% python3 -q
>>> import numpy as np
>>> import numpy.linalg as la
>>> np.set_printoptions(precision=2, suppress=True, linewidth=200)
>>> K = np.load("m.npy")
>>> K
array([[  6,  -1,  -3,  -2,   3],
       [  0,   0,   0,   0,   0],
       [  1,  -2,  -8,   4,   9],
       [ -1,   6,  -9,  -3,   1],
       [ -5,   6,  -9,   7,  -3],
       [  3,  10, -19,   4,  -8],
       [  7,  -7,   6,   1,   2],
       [  4,   4, -10,   7,  -9],
       [ 11,  -3,  -4,   8,  -7],
       [  9,  -2,  -1,   0,  -6],
       [  0,   0,   0,   0,   0],
       [ -1,   6,  -9,  -3,   1],
       [ -6,  12, -18,   4,  -2],
       [  7,  -7,   6,   1,   2],
       [  0,   0,   0,   0,   0],
       [ 15,  -3,  -4,  -2,  -3],
       [  1,  -2,  -8,   4,   9],
       [  1,  -2,  -8,   4,   9],
       [  0,   0,   0,   0,   0],
       [ -6,  12, -18,   4,  -2],
       [  0,   4, -17,   1,  10],
       [  2,  -1,  -3,   8,  -1],
       [  9,  -2,  -1,   0,  -6]])
>>> w1 = np.array([[-1, 3, 3, -2],
...     [-3, -1, 2, -2],
...     [0, -1, -3, -1],
...     [-3, -1, 0, 1],
...     [3, 1, 3, -2]])
>>> b = np.array([-2, 1, -2, 2])
>>> H = np.maximum(K @ w1 + b, 0)
>>> (H > 0).mean(axis=0)
array([0.3 , 0.87, 0.74, 0.57])
>>> H
array([[10, 28, 32,  0],
       [ 0,  1,  0,  2],
       [18, 19, 48,  0],
       [ 0,  5, 37,  0],
       [ 0,  0, 13, 22],
       [ 0,  7, 60, 15],
       [15, 24,  0,  0],
       [ 0,  3, 21, 21],
       [ 0, 26, 16, 12],
       [ 0, 25,  6,  1],
       [ 0,  1,  0,  2],
       [ 0,  5, 37,  0],
       [ 0,  0, 52, 16],
       [15, 24,  0,  0],
       [ 0,  1,  0,  2],
       [ 0, 52, 40,  0],
       [18, 19, 48,  0],
       [18, 19, 48,  0],
       [ 0,  1,  0,  2],
       [ 0,  0, 52, 16],
       [13, 23, 87,  0],
       [ 0,  2,  8, 13],
       [ 0, 25,  6,  1]])
>>> W2 = np.array([[1, -2, 0], [-2, 2, -1], [0, -2, 0], [0, -2, 1]])
>>> (H @ W2).round(6).argmax(axis=1)
array([1, 2, 2, 2, 2, 2, 1, 2, 1, 1, 2, 2, 2, 1, 2, 1, 2, 2, 2, 2, 2, 2, 1])
>>> P = H @ la.solve(H.T @ H, H.T)
>>> np.round(la.eigvalsh(P), 2) + 0
array([0., 0., 0., 0., 0., 0., 0., 0., 0., 0., 0., 0., 0., 0., 0., 0., 0., 0., 0., 1., 1., 1., 1.])
>>> np.trace(P)
np.float64(4.0)
>>> la.matrix_rank(np.eye(23) - P)
np.int64(19)
>>> np.round(P @ H[:, 3], 2) + 0
array([ 0.,  2.,  0.,  0., 22., 15.,  0., 21., 12.,  1.,  2.,  0., 16.,  0.,  2.,  0.,  0.,  0.,  2., 16.,  0., 13.,  1.])
>>> np.round(np.diag(P), 2) + 0
array([0.1 , 0.  , 0.2 , 0.1 , 0.3 , 0.2 , 0.25, 0.24, 0.2 , 0.13, 0.  , 0.1 , 0.19, 0.25, 0.  , 0.56, 0.2 , 0.2 , 0.  , 0.19, 0.34, 0.1 , 0.13])
>>> J = np.load("arr.npy")
>>> J
array([[-0.74, -0.18,  0.49, -0.18],
       [ 0.99,  0.47, -0.91,  0.47],
       [-0.66, -0.15,  0.42, -0.15],
       [-0.56, -0.12,  0.35, -0.12],
       [ 0.  ,  0.  ,  0.  ,  0.  ],
       [-0.56, -0.12,  0.35, -0.12],
       [-0.81, -0.21,  0.56, -0.21],
       [ 0.66,  0.15, -0.42,  0.15],
       [-0.66, -0.15,  0.42, -0.15],
       [ 0.74,  0.18, -0.49,  0.18],
       [-0.98, -0.42,  0.87, -0.42],
       [ 0.89,  0.26, -0.67,  0.26],
       [-0.74, -0.18,  0.49, -0.18],
       [ 0.66,  0.15, -0.42,  0.15],
       [-0.86, -0.24,  0.62, -0.24],
       [-0.97, -0.37,  0.82, -0.37],
       [ 0.56,  0.12, -0.35,  0.12],
       [-0.45, -0.09,  0.26, -0.09],
       [-0.56, -0.12,  0.35, -0.12],
       [ 0.96,  0.35, -0.79,  0.35],
       [-0.89, -0.26,  0.67, -0.26],
       [-0.56, -0.12,  0.35, -0.12],
       [ 0.  ,  0.  ,  0.  ,  0.  ],
       [-0.97, -0.37,  0.82, -0.37],
       [ 0.  ,  0.  ,  0.  ,  0.  ],
       [ 0.86,  0.24, -0.62,  0.24],
       [ 0.81,  0.21, -0.56,  0.21],
       [-0.94, -0.32,  0.76, -0.32],
       [-0.74, -0.18,  0.49, -0.18],
       [-0.97, -0.37,  0.82, -0.37],
       [ 0.98,  0.4 , -0.85,  0.4 ]])
>>> np.round(la.norm(J, 2) / la.norm(J), 2)
np.float64(1.0)
>>> la.cond(J) > 100
np.True_
>>> dist = la.norm(J[:, None] - J[None], axis=-1)
>>> np.unravel_index(dist.round(6).argmax(), dist.shape)
(np.int64(1), np.int64(10))
>>> dist[:5, :5]
array([[0.  , 2.41, 0.11, 0.24, 0.92],
       [2.41, 0.  , 2.29, 2.16, 1.5 ],
       [0.11, 2.29, 0.  , 0.13, 0.81],
       [0.24, 2.16, 0.13, 0.  , 0.68],
       [0.92, 1.5 , 0.81, 0.68, 0.  ]])
>>> (dist + 1e9 * np.eye(31)).round(6).argmin(axis=1)
array([12, 30,  8,  5, 22,  3, 14, 13,  2, 26, 15, 25,  0,  7, 20, 23,  7,  3,  3, 30, 14,  3,  4, 15,  4, 11, 25, 15,  0, 15, 19])
>>> dist[10].round(6).argsort(kind="stable")[:4]
array([10, 15, 23, 29])
>>> print(dist.mean(axis=1).argmax())
1
>>> mat = np.load("w.npy")
>>> mat
array([[-8,  0,  0],
       [ 0,  9,  1],
       [ 1,  5,  9]])
>>> mat @ mat
array([[64,  0,  0],
       [ 1, 86, 18],
       [ 1, 90, 86]])
>>> np.trace(mat)
np.int64(10)
>>> la.matrix_power(mat, 3)
array([[-512,    0,    0],
       [  10,  864,  248],
       [  78, 1240,  864]])
>>> np.round(np.abs(la.eigvals(mat)).max(), 2)
np.float64(11.24)
>>> round(float(la.det(mat)), 2)
-608.0
>>> np.allclose(mat, mat.T)
False
>>> vec = np.array([3, 2, 0])
>>> rhs = mat @ vec
>>> b, lr = np.zeros(3), 1 / la.norm(mat, 2) ** 2
>>> for i in range(4):
...     b -= lr * mat.T @ (mat @ b - rhs)
...     if i % 1 == 0: print(i, round(la.norm(mat @ b - rhs), 2))
... 
0 14.13
1 8.87
2 5.76
3 3.88
>>> round(la.cond(mat), 2)
np.float64(1.99)
>>> mat[3]
Traceback (most recent call last):
  File "<python-input-41>", line 1, in <module>
    mat[3]
    ~~~^^^
IndexError: index 3 is out of bounds for axis 0 with size 3
>>> mat.sum(axis=1)
array([-8, 10, 15])
>>> print(mat.sum(axis=0))
[-7 14 10]
>>> mat.mean(axis=0)
array([-2.33,  4.67,  3.33])
>>> mat.shape
(3, 3)
>>> np.abs(mat).max()
np.int64(9)
>>> mat - mat[0]
array([[0, 0, 0],
       [8, 9, 1],
       [9, 5, 9]])
>>> la.svd(mat, compute_uv=False)
array([12.26,  8.03,  6.17])
>>> print(np.diff(mat, axis=0))
[[ 8  9  1]
 [ 1 -4  8]]
>>> np.kron(np.eye(2, dtype=int), mat)
array([[-8,  0,  0,  0,  0,  0],
       [ 0,  9,  1,  0,  0,  0],
       [ 1,  5,  9,  0,  0,  0],
       [ 0,  0,  0, -8,  0,  0],
       [ 0,  0,  0,  0,  9,  1],
       [ 0,  0,  0,  1,  5,  9]])
>>> print(np.einsum("ii->", mat))
10
>>> np.poly(mat)
array([  1., -10., -68., 608.])
>>> round(la.det(mat.T), 2)
np.float64(-608.0)
>>> np.einsum("ij,ji->", mat, mat)
np.int64(236)
>>> la.eigvals(mat)
array([11.24,  6.76, -8.  ])
>>> A2 = np.array([[8, 9], [-5, -2]])
>>> feats = np.triu(A2)
>>> print(feats)
[[ 8  9]
 [ 0 -2]]
>>> w, evecs = la.eig(feats)
>>> feats @ evecs[:, 0] - w[0] * evecs[:, 0]
array([0., 0.])
>>> np.sort(la.eigvals(feats @ feats))
array([ 4., 64.])
>>> w
array([ 8., -2.])
>>> A2 = feats[0, 0] * feats[1:] - np.outer(feats[1:, 0], feats[0])
>>> A2
array([[  0, -16]])
>>> feats[:, 0] / feats[0, 0]
array([1., 0.])
>>> la.matrix_rank(A2), la.matrix_rank(feats)
(np.int64(1), np.int64(2))
>>> A2 = feats / la.norm(feats, axis=1, keepdims=True)
>>> C2 = A2 @ A2.T
>>> la.norm(A2, axis=1)
array([1., 1.])
>>> round(float(np.degrees(np.arccos(np.clip(C2[1, 0], -1, 1)))), 2)
138.37
>>> print(C2)
[[ 1.   -0.75]
 [-0.75  1.  ]]
>>> q = feats.astype(float).copy()
>>> for j in range(2):
...     q[:, j] -= q[:, :j] @ (q[:, :j].T @ q[:, j])
...     q[:, j] /= la.norm(q[:, j])
... 
>>> q
array([[ 1.,  0.],
       [ 0., -1.]])
>>> q.T @ q
array([[1., 0.],
       [0., 1.]])
>>> q.T @ feats
array([[8., 9.],
       [0., 2.]])
>>> E = np.loadtxt("a.csv", delimiter=",")
>>> print(E)
[[ -5.53 -15.21  -3.08   2.62  -2.25]
 [  2.15  -0.06  14.18   6.19  -0.24]
 [ 14.11  -6.08  -4.22   6.15   3.21]
 [  4.33   2.46  -2.4    7.35 -16.89]]
>>> def softmax(z):
...     e = np.exp(z - z.max(axis=-1, keepdims=True))
...     return e / e.sum(axis=-1, keepdims=True)
... 
>>> softmax(E).sum(axis=1)
array([1., 1., 1., 1.])
>>> att = E @ E.T / np.sqrt(5)
>>> print(np.round(softmax(att + np.triu(np.full(att.shape, -np.inf), 1)), 2) + 0)
[[1. 0. 0. 0.]
 [0. 1. 0. 0.]
 [0. 0. 1. 0.]
 [0. 0. 0. 1.]]
